% ipython --no-banner

In [1]: import numpy as np

In [2]: import numpy.linalg as la

In [3]: np.set_printoptions(suppress=True, linewidth=200)

In [4]: m1 = np.array([[1.0, 0.0, 0.0], [0.0, 1.0, 0.0], [0.0, 0.0, 1.0]])

In [5]: print(np.round(np.sort(np.abs(la.eigvals(m1))), 1))
[1. 1. 1.]

In [6]: print(np.trace(m1))
3.0

In [7]: print((m1 + m1.T) / 2)
[[1. 0. 0.]
 [0. 1. 0.]
 [0. 0. 1.]]

In [8]: print((m1 - m1.T) / 2)
[[0. 0. 0.]
 [0. 0. 0.]
 [0. 0. 0.]]

In [9]: print(np.allclose(m1, m1.T))
True

In [10]: print(round(la.det(m1), 1))
1.0

In [11]: A2 = m1[0, 0] * m1[1:] - np.outer(m1[1:, 0], m1[0])

In [12]: print(A2)
[[0. 1. 0.]
 [0. 0. 1.]]

In [13]: print(m1[:, 0] / m1[0, 0])
[1. 0. 0.]

In [14]: print(la.matrix_rank(A2), la.matrix_rank(m1))
2 3

In [15]: vals, vecs = la.eigh(m1)

In [16]: print(vecs.T @ vecs)
[[1. 0. 0.]
 [0. 1. 0.]
 [0. 0. 1.]]

In [17]: print(vals)
[1. 1. 1.]

In [18]: print(np.round(la.eigvalsh(m1 + 3 * np.eye(3)), 1))
[4. 4. 4.]

In [19]: print(np.unique(vals.round(6) + 0, return_counts=True)[1])
[3]

In [20]: K = np.load("run7.npy")

In [21]: print(K.round(1) + 0)
[[-0.2  0. ]
 [-0.9 -0.2]
 [-0.1  0.2]
 [ 0.  -0.9]
 [ 0.   0. ]
 [-0.5  0.3]]

In [22]: vec = np.array([2, 2])

In [23]: rhs = K @ vec

In [24]: print(np.round(la.pinv(K) @ K, 1) + 0)
[[1. 0.]
 [0. 1.]]

In [25]: print(np.round(la.lstsq(K, rhs)[0], 1))
[2. 2.]

In [26]: rng = np.random.default_rng(39)

In [27]: rhs = rhs + 0.1 * rng.normal(size=6)

In [28]: print(rhs.round(1))
[-0.4 -2.1  0.2 -1.9 -0.1 -0.2]

In [29]: b, *_ = la.lstsq(K, rhs)

In [30]: print(round(float(la.norm(rhs - K @ b)), 1))
0.1

In [31]: print(np.round(K.T @ (rhs - K @ b), 1) + 0)
[0. 0.]
